% ipython --no-banner

In [1]: import numpy as np

In [2]: np.set_printoptions(suppress=True, linewidth=140)

In [3]: def rd(a):
   ...:     return np.round(a, 2) + 0
   ...: 

In [4]: Y = np.array([[0, 0, 1], [1, 2, 1], [1, 0, 0]])

In [5]: mat = Y + Y.T

In [6]: mat
Out[6]: 
array([[0, 1, 2],
       [1, 4, 1],
       [2, 1, 0]])

In [7]: W = np.array([[1, 0, 2, 2], [2, 3, 2, 2], [2, 0, 1, 2]])

In [8]: coef = np.array([-1, 1, -2, 2])

In [9]: hid = np.maximum(mat @ W + coef, 0)

In [10]: np.linalg.matrix_rank(hid)
Out[10]: np.int64(3)

In [11]: (hid > 0).mean(axis=0)
Out[11]: array([1., 1., 1., 1.])

In [12]: (hid > 0).astype(int)
Out[12]: 
array([[1, 1, 1, 1],
       [1, 1, 1, 1],
       [1, 1, 1, 1]])

In [13]: cent = np.array([[-1, 1, 2], [-3, 2, -3], [-2, -1, -2], [0, 1, -3]])

In [14]: (hid @ cent).round(6).argmax(axis=1)
Out[14]: array([1, 1, 1])

In [15]: data = np.load("out17.npy")

In [16]: data
Out[16]: 
array([[-2,  0,  0,  0,  0],
       [ 0, -3,  0,  0,  0],
       [ 0,  0, -2,  0,  0],
       [ 0,  0,  0,  1,  0],
       [ 0,  0,  0,  0,  0]])

In [17]: np.prod(np.diag(data)), rd(np.linalg.det(data))
Out[17]: (np.int64(0), np.float64(0.0))

In [18]: rd(np.sort(np.linalg.eigvals(data)))
Out[18]: array([-3., -2., -2.,  0.,  1.])

In [19]: data @ data
Out[19]: 
array([[4, 0, 0, 0, 0],
       [0, 9, 0, 0, 0],
       [0, 0, 4, 0, 0],
       [0, 0, 0, 1, 0],
       [0, 0, 0, 0, 0]])

In [20]: Y = np.array([[-3, -1], [2, 3], [1, -3], [0, 2], [2, 3]])

In [21]: np.vstack([data, Y.T]).shape
Out[21]: (7, 5)

In [22]: data @ Y
Out[22]: 
array([[ 6,  2],
       [-6, -9],
       [-2,  6],
       [ 0,  2],
       [ 0,  0]])

In [23]: [round(float(x), 2) for x in np.linalg.svd(data, compute_uv=False)[:3]]
Out[23]: [3.0, 2.0, 2.0]

In [24]: np.linalg.matrix_rank(data, rtol=0.1)
Out[24]: np.int64(4)

In [25]: U, sig, vt = np.linalg.svd(data)

In [26]: np.argmax(sig[:-1] / (sig[1:] + 1e-6)) + 1
Out[26]: np.int64(4)

In [27]: sig
Out[27]: array([3., 2., 2., 1., 0.])

In [28]: Y = U[:, :4] @ np.diag(sig[:4]) @ vt[:4]

In [29]: rd(np.linalg.norm(data - Y) / np.linalg.norm(data))
Out[29]: np.float64(0.0)

In [30]: rd(np.linalg.norm(data - Y, 2)), sig[4]
Out[30]: (np.float64(0.0), np.float64(0.0))

In [31]: Y
Out[31]: 
array([[-2.,  0.,  0.,  0.,  0.],
       [ 0., -3.,  0.,  0.,  0.],
       [ 0.,  0., -2.,  0.,  0.],
       [ 0.,  0.,  0.,  1.,  0.],
       [ 0.,  0.,  0.,  0.,  0.]])

In [32]: np.linalg.matrix_rank(data, rtol=0.05)
Out[32]: np.int64(4)

In [33]: T = np.stack([Y, -2 * Y, Y[::-1]])

In [34]: np.linalg.matrix_rank(T)
Out[34]: array([4, 4, 4])

In [35]: rd(np.linalg.norm(T, axis=(1, 2)))
Out[35]: array([4.24, 8.49, 4.24])

In [36]: T.shape
Out[36]: (3, 5, 5)

In [37]: np.linalg.matrix_rank(T.reshape(3, -1))
Out[37]: np.int64(2)

In [38]: X = np.loadtxt("layer2.csv", delimiter=",")

In [39]: X
Out[39]: 
array([[-30.36, -10.27, -10.31,  20.27, -30.23],
       [-29.76, -10.03,  -9.49,  20.41, -30.38],
       [-30.21,  -8.91, -11.74,  22.22, -30.13],
       [-29.13,  -8.1 ,  -9.2 ,  21.27, -29.99],
       [-30.82,  -9.36, -10.29,  19.82, -31.92],
       [-28.63,  -9.19,  -9.99,  18.67, -31.19],
       [-31.38,  -9.09, -10.08,  18.89, -29.25],
       [-28.  ,  -9.66, -10.98,  19.31, -29.35],
       [-30.22,  -8.56, -10.36,  19.5 , -31.4 ],
       [-30.22,  -9.62, -10.78,  19.99, -29.05],
       [-29.82, -10.77, -10.9 ,  20.25, -30.26],
       [-30.84,  -9.23,  -9.34,  19.97, -29.41],
       [-29.58,  -8.29, -10.66,  18.92, -29.85],
       [-29.98,  -9.78, -10.8 ,  18.6 , -30.13],
       [-30.99,  -9.6 ,  -9.24,  19.64, -28.47],
       [-28.95, -10.44, -10.41,  19.27, -30.27],
       [-31.77, -10.2 , -10.7 ,  19.55, -30.27],
       [-28.93,  -9.92, -11.58,  19.84, -29.33],
       [-31.43,  -8.68,  -8.09,  20.82, -29.14],
       [-29.27,  -9.56,  -9.84,  20.84, -32.37],
       [-29.57,  -8.72, -10.23,  20.23, -30.44],
       [-28.89, -11.28,  -9.08,  20.88, -29.5 ],
       [-28.94, -10.12, -10.16,  19.91, -30.85],
       [-31.8 ,  -8.9 , -11.51,  17.88, -30.87],
       [-29.63, -11.52, -10.01,  21.86, -29.28]])

In [40]: x0 = np.array([2, 3, 0, 2, 2])

In [41]: y = X @ x0

In [42]: rd(np.linalg.pinv(X) @ X)
Out[42]: 
array([[1., 0., 0., 0., 0.],
       [0., 1., 0., 0., 0.],
       [0., 0., 1., 0., 0.],
       [0., 0., 0., 1., 0.],
       [0., 0., 0., 0., 1.]])

In [43]: rd(np.linalg.lstsq(X, y)[0])
Out[43]: array([2., 3., 0., 2., 2.])

In [44]: rd(np.linalg.solve(X.T @ X, X.T @ y))
Out[44]: array([2., 3., 0., 2., 2.])

In [45]: rng = np.random.default_rng(11183)

In [46]: y = y + 0.02 * rng.normal(size=25)

In [47]: rd(y)
Out[47]: 
array([-111.45, -109.56, -102.98,  -99.98, -113.95, -109.85, -110.73, -105.05, -109.92, -107.42, -111.95, -108.26, -105.88, -112.39,
       -108.43, -111.22, -115.58, -106.61, -105.55, -110.27, -105.72, -108.83, -110.1 , -116.27, -108.67])

In [48]: coef, *_ = np.linalg.lstsq(X, y)

In [49]: rd(X.T @ (y - X @ coef))
Out[49]: array([0., 0., 0., 0., 0.])

In [50]: [round(float(np.linalg.norm(np.linalg.solve(X.T @ X + lam * np.eye(5), X.T @ y))), 2) for lam in (0, 1, 10, 100)]
Out[50]: [4.58, 4.36, 3.29, 2.3]

In [51]: coef.round()
Out[51]: array([2., 3., 0., 2., 2.])

In [52]: rd(coef)
Out[52]: array([2., 3., 0., 2., 2.])

In [53]: idx = X[:, 2] > np.median(X[:, 2])

In [54]: u = X[idx].mean(axis=0) - X[~idx].mean(axis=0)

In [55]: idx.astype(int)
Out[55]: array([0, 1, 0, 1, 0, 1, 1, 0, 0, 0, 0, 1, 0, 0, 1, 0, 0, 0, 1, 1, 1, 1, 1, 0, 1])

In [56]: (((X - X.mean(axis=0)) @ u > 0) == idx).mean()
Out[56]: np.float64(0.88)

In [57]: rd(u)
Out[57]: array([0.18, 0.  , 1.29, 0.63, 0.21])

In [58]: np.argsort(-np.abs(u).round(6), kind="stable")
Out[58]: array([2, 3, 4, 0, 1])

In [59]: Xc = X - X.mean(axis=0)

In [60]: U, sig, vt = np.linalg.svd(Xc, full_matrices=False)

In [61]: rd(sig)
Out[61]: array([5.75, 5.23, 4.41, 3.84, 3.45])

In [62]: rd(np.abs(vt[-1]))
Out[62]: array([0.04, 0.53, 0.67, 0.42, 0.31])

In [63]: (np.sign(U[:, 0]) == np.sign(U[0, 0])).astype(int)
Out[63]: array([1, 1, 1, 1, 0, 0, 0, 1, 0, 1, 1, 0, 0, 0, 0, 1, 0, 1, 1, 1, 0, 1, 1, 0, 1])

In [64]: np.linalg.matrix_rank(Xc)
Out[64]: np.int64(5)
